% python3 -q
>>> import numpy as np
>>> import numpy.linalg as la
>>> np.set_printoptions(precision=2, suppress=True, linewidth=100)
>>> def rnd(a):
...     return np.round(a, 2) + 0
... 
>>> data = np.load("data.npy")
>>> data
array([[18.03, 29.97, 24.  , 24.02],
       [35.97, 40.02, 36.01, 30.01],
       [33.01, 49.99, 41.03, 30.99],
       [ 8.99, 15.  , 11.99,  6.  ]])
>>> np.argsort(-la.norm(data, axis=0).round(6), kind="stable")[:3]
array([1, 2, 0])
>>> la.cond(data) > 100
np.True_
>>> [round(float(x), 2) for x in la.svd(data, compute_uv=False)[:3]]
[118.76, 7.08, 5.78]
>>> rnd(la.norm(data, 2) / la.norm(data))
np.float64(1.0)
>>> blk = np.stack([data, 2 * data, data[::-1]])
>>> (blk @ data.T).shape
(3, 4, 4)
>>> rnd(la.det(blk))
array([  75.55, 1208.74,   75.55])
>>> rnd(np.einsum("bij,cij->bc", blk, blk))
array([[14187.09, 28374.17, 13277.98],
       [28374.17, 56748.34, 26555.96],
       [13277.98, 26555.96, 14187.09]])
>>> rng = np.random.default_rng(14)
>>> idx = rng.permutation(4)
>>> idx
array([0, 3, 2, 1])
>>> B = data[idx][:, idx]
>>> np.diag(B)
array([18.03,  6.  , 41.03, 40.02])
>>> B
array([[18.03, 24.02, 24.  , 29.97],
       [ 8.99,  6.  , 11.99, 15.  ],
       [33.01, 30.99, 41.03, 49.99],
       [35.97, 30.01, 36.01, 40.02]])
>>> np.allclose(B, data)
False
>>> rnd(la.det(B)), rnd(la.det(data[idx]))
(np.float64(75.55), np.float64(-75.55))
>>> X = np.load("sample2.npy")
>>> X
array([[  8,  -1,   7],
       [  9,  -8,  11],
       [  8,  -9,   5],
       [  7, -15,   8],
       [  0,  -6,   7],
       [  8, -13,  14],
       [ 13, -22,  12],
       [ 11, -30,  10],
       [  3, -32,   5],
       [  6, -27,   2],
       [ -1, -28,  11],
       [  2, -32,  16],
       [  6, -29,   8],
       [  4, -28,  -1],
       [  6, -28,  -1],
       [ 14, -29,  -3],
       [ 10, -27, -12],
       [ 19, -31, -14],
       [ 21, -36,  -6],
       [ 23, -37,   1],
       [ 22, -35,  10]])
>>> P = X @ la.solve(X.T @ X, X.T)
>>> rnd(la.eigvalsh(P))
array([0., 0., 0., 0., 0., 0., 0., 0., 0., 0., 0., 0., 0., 0., 0., 0., 0., 0., 1., 1., 1.])
>>> rnd(P @ X[:, 2])
array([  7.,  11.,   5.,   8.,   7.,  14.,  12.,  10.,   5.,   2.,  11.,  16.,   8.,  -1.,  -1.,
        -3., -12., -14.,  -6.,   1.,  10.])
>>> rnd(np.trace(P))
np.float64(3.0)
>>> la.matrix_rank(np.eye(21) - P)
np.int64(18)
>>> arr = np.load("out10.npy")
>>> arr
array([[ 0.49, -0.14,  1.97],
       [ 0.62,  0.32, -1.1 ],
       [ 0.11, -0.76,  0.47],
       [ 0.44,  1.33,  1.79]])
>>> arr.shape
(4, 3)
>>> rnd(la.svd(arr, compute_uv=False))
array([3.  , 1.5 , 0.75])
>>> rnd(la.norm(arr))
np.float64(3.44)
>>> F = np.loadtxt("block6.csv", delimiter=",")
>>> F
array([[ 0., -3., -1.],
       [ 3.,  0., -5.],
       [ 1.,  5.,  0.]])
>>> # skew, so no eigenvalue has a real part
>>> P = np.triu(np.array([[0, -2, -2], [0, -3, -1], [-2, -3, 0]]), 1) + np.eye(3)
>>> B = P @ F @ la.inv(P)
>>> la.matrix_rank(B)
np.int64(2)
>>> rnd(la.det(B))
np.float64(0.0)
>>> B
array([[ -8., -29., -36.],
       [  2.,  -1.,  -2.],
       [  1.,   7.,   9.]])
>>> P @ F - F @ P
array([[ -8., -10.,   7.],
       [ -1.,   1.,   6.],
       [  0.,   2.,   7.]])
>>> left, sv, VT = la.svd(F)
>>> rnd(sv)
array([5.92, 5.92, 0.  ])
>>> np.argmax(sv[:-1] / (sv[1:] + 1e-6)) + 1
np.int64(2)
>>> B = left[:, :2] @ np.diag(sv[:2]) @ VT[:2]
>>> la.matrix_rank(B)
np.int64(2)
>>> rnd(np.abs(F - B).max())
np.float64(0.0)
>>> rnd(B)
array([[ 0., -3., -1.],
       [ 3.,  0., -5.],
       [ 1.,  5.,  0.]])
>>> la.matrix_rank(F, rtol=0.05)
np.int64(2)
>>> x = np.array([4, 2, 5])
>>> x @ F @ x
np.float64(0.0)
>>> Q = la.solve(np.eye(3) - F, np.eye(3) + F)
>>> rnd(la.det(Q))
np.float64(1.0)
>>> rnd(Q @ Q.T)
array([[1., 0., 0.],
       [0., 1., 0.],
       [0., 0., 1.]])
>>> J = np.load("test15.npy")
>>> J
array([[3, 0, 2],
       [0, 0, 0],
       [0, 0, 0],
       [3, 0, 2],
       [0, 0, 0],
       [0, 0, 0],
       [0, 0, 0],
       [0, 0, 0],
       [0, 0, 0],
       [6, 0, 3],
       [3, 0, 2],
       [3, 0, 2],
       [3, 0, 2],
       [3, 0, 1],
       [0, 0, 0],
       [0, 0, 0],
       [3, 0, 2],
       [0, 0, 0],
       [0, 0, 0],
       [0, 0, 0],
       [0, 0, 0],
       [0, 0, 0],
       [0, 0, 0],
       [0, 0, 0],
       [3, 0, 1]])
>>> # row 2 repeats row 1
>>> left, sv, VT = la.svd(J)
>>> V = VT[:(sv > 1e-8).sum()]
>>> x = J[9] + -2 * J[22] + rng.integers(2) * np.eye(3)[0]
>>> x
array([6., 0., 3.])
>>> np.diag(V.T @ V)
array([1., 0., 1.])
>>> rnd(V.T @ V)
array([[1., 0., 0.],
       [0., 0., 0.],
       [0., 0., 1.]])
>>> Q, V = la.qr(X[:, :2])[0], la.qr(X[:, 2:])[0]
>>> sv = la.svd(Q.T @ V, compute_uv=False)
>>> rnd(np.degrees(np.arccos(sv.clip(0, 1))))
array([69.14])
>>> W0 = np.array([[1, -1, 1, -1], [1, 0, 0, 0], [1, 1, 1, 1]])
>>> f = np.array([1, 0, 2])
>>> np.polyval(f, W0[2])
array([3, 3, 3, 3])
>>> np.correlate(W0[2], W0[0], "full")
array([-1,  0, -1,  0,  1,  0,  1])
>>> np.convolve(W0[2], f)
array([1, 1, 3, 3, 2, 2])
>>> np.cross(W0[2, :3], W0[0, :3])
array([ 2,  0, -2])
>>> blk = np.stack([W0, -3 * W0, W0[::-1]])
>>> la.matrix_rank(blk)
array([3, 3, 3])
>>> np.einsum("bij,cij->bc", blk, blk)
array([[  9, -27,   1],
       [-27,  81,  -3],
       [  1,  -3,   9]])
>>> la.matrix_rank(blk.reshape(3, -1))
np.int64(2)
>>> blk.shape
(3, 3, 4)
>>> rnd(la.norm(blk, axis=(1, 2)))
array([3., 9., 3.])
>>> (blk @ W0.T).shape
(3, 3, 3)
>>> def softmax(z):
...     e = np.exp(z - z.max(axis=-1, keepdims=True))
...     return e / e.sum(axis=-1, keepdims=True)
... 
>>> rnd(softmax(W0[0] + -2))
array([0.44, 0.06, 0.44, 0.06])
>>> rnd(softmax(10 * W0[0]))
array([0.5, 0. , 0.5, 0. ])
>>> att = W0 @ W0.T / np.sqrt(4)
>>> softmax(att).round(6).argmax(axis=1)
array([0, 0, 2])
>>> rnd(softmax(att)[0] @ W0)
array([ 1.  , -0.64,  0.84, -0.64])
>>> m1 = np.load("a.npy")
>>> m1
array([[5., 1., 0.],
       [0., 5., 1.],
       [0., 0., 5.]])
>>> rnd(la.norm(m1) ** 2 / la.norm(m1, 2) ** 2)
np.float64(2.34)
>>> la.norm(m1, axis=1).argmax()
np.int64(0)
>>> rnd(la.norm(m1[0] - m1[2]))
np.float64(7.14)
>>> rnd(la.norm(m1, axis=0))
array([5. , 5.1, 5.1])
>>> P = np.triu(np.array([[3, 1, 3], [-3, 3, 3], [-2, 3, 1]]), 1) + np.eye(3)
>>> B = P @ m1 @ la.inv(P)
>>> la.matrix_rank(B)
np.int64(3)
>>> rnd(la.det(B))
np.float64(125.0)
>>> np.poly(B)
array([   1.,  -15.,   75., -125.])
>>> np.trace(B), np.trace(m1)
(np.float64(15.0), np.float64(15.0))
>>> B
array([[ 5.,  1., -2.],
       [ 0.,  5.,  1.],
       [ 0.,  0.,  5.]])
>>> P @ m1 - m1 @ P
array([[ 0.,  0., -2.],
       [ 0.,  0.,  0.],
       [ 0.,  0.,  0.]])
>>> B = m1 + rng.integers(-2, 3, (3, 2)) @ rng.integers(-2, 3, (2, 3))
>>> B
array([[10., -1.,  5.],
       [ 4.,  1.,  5.],
       [ 3., -2.,  8.]])
>>> rnd(la.svd(B - m1, compute_uv=False))
array([11. ,  1.7,  0. ])
>>> B - m1
array([[ 5., -2.,  5.],
       [ 4., -4.,  4.],
       [ 3., -2.,  3.]])
>>> la.matrix_rank(B - m1, tol=1e-8)
np.int64(2)
>>> np.abs(B - m1).sum(axis=1)
array([12., 12.,  8.])
>>> Q, _ = la.qr(np.array([[-0.9, -0.5, -0.5, -2.1],
...     [0.5, 0.6, -0.8, 0.5],
...     [-0.9, 0.8, -0.7, -1.1],
...     [-1.3, 1.8, -0.8, 0.7]]))
>>> feats = 5 * Q
>>> rnd(feats)
array([[-2.38,  3.13,  2.66,  1.55],
       [ 1.32, -2.67,  3.96,  0.63],
       [-2.38, -0.62,  1.05, -4.22],
       [-3.44, -2.77, -1.05,  2.1 ]])
>>> rnd(feats @ feats.T)
array([[25.,  0.,  0.,  0.],
       [ 0., 25.,  0.,  0.],
       [ 0.,  0., 25.,  0.],
       [ 0.,  0.,  0., 25.]])
>>> rnd(feats[:, 0] @ feats[:, 2])
np.float64(0.0)
>>> rnd(la.pinv(feats))
array([[-0.1 ,  0.05, -0.1 , -0.14],
       [ 0.13, -0.11, -0.02, -0.11],
       [ 0.11,  0.16,  0.04, -0.04],
       [ 0.06,  0.03, -0.17,  0.08]])
>>> ang = np.radians(135)
>>> Rm = np.eye(4)
>>> Rm[2, 2] = Rm[0, 0] = np.cos(ang)
>>> Rm[2, 0], Rm[0, 2] = -np.sin(ang), np.sin(ang)
>>> rnd(Rm)
array([[-0.71,  0.  ,  0.71,  0.  ],
       [ 0.  ,  1.  ,  0.  ,  0.  ],
       [-0.71,  0.  , -0.71,  0.  ],
       [ 0.  ,  0.  ,  0.  ,  1.  ]])
>>> B = feats @ Rm.T
>>> rnd(B)
array([[ 3.57,  3.13, -0.2 ,  1.55],
       [ 1.87, -2.67, -3.74,  0.63],
       [ 2.43, -0.62,  0.94, -4.22],
       [ 1.7 , -2.77,  3.18,  2.1 ]])
>>> np.allclose(la.norm(feats, axis=1), la.norm(B, axis=1))
True
>>> np.allclose(feats @ feats.T, B @ B.T)
True
>>> rnd(np.einsum("ij,ji->", B, B))
np.float64(15.5)
>>> rnd(la.det(2 * B)), rnd(la.det(B))
(np.float64(-10000.0), np.float64(-625.0))
>>> rnd(np.kron(np.eye(2, dtype=int), B))
array([[ 3.57,  3.13, -0.2 ,  1.55,  0.  ,  0.  ,  0.  ,  0.  ],
       [ 1.87, -2.67, -3.74,  0.63,  0.  ,  0.  ,  0.  ,  0.  ],
       [ 2.43, -0.62,  0.94, -4.22,  0.  ,  0.  ,  0.  ,  0.  ],
       [ 1.7 , -2.77,  3.18,  2.1 ,  0.  ,  0.  ,  0.  ,  0.  ],
       [ 0.  ,  0.  ,  0.  ,  0.  ,  3.57,  3.13, -0.2 ,  1.55],
       [ 0.  ,  0.  ,  0.  ,  0.  ,  1.87, -2.67, -3.74,  0.63],
       [ 0.  ,  0.  ,  0.  ,  0.  ,  2.43, -0.62,  0.94, -4.22],
       [ 0.  ,  0.  ,  0.  ,  0.  ,  1.7 , -2.77,  3.18,  2.1 ]])
>>> rnd(la.det(B.T))
np.float64(-625.0)
>>> rnd(la.eigvals(B))
array([-5.  +0.j ,  5.  +0.j ,  1.97+4.6j,  1.97-4.6j])
>>> rnd(np.poly(B))
array([   1.  ,   -3.94,    0.  ,   98.43, -625.  ])
>>> rnd(np.einsum("ii->", B))
np.float64(3.94)
>>> Q, Rm = la.qr(feats)
>>> rnd(Q.T @ Q)
array([[1., 0., 0., 0.],
       [0., 1., 0., 0.],
       [0., 0., 1., 0.],
       [0., 0., 0., 1.]])
>>> rnd(Rm)
array([[5., 0., 0., 0.],
       [0., 5., 0., 0.],
       [0., 0., 5., 0.],
       [0., 0., 0., 5.]])
>>> Q.shape, Rm.shape
((4, 4), (4, 4))
>>> rnd(np.abs(np.diag(Rm)))
array([5., 5., 5., 5.])
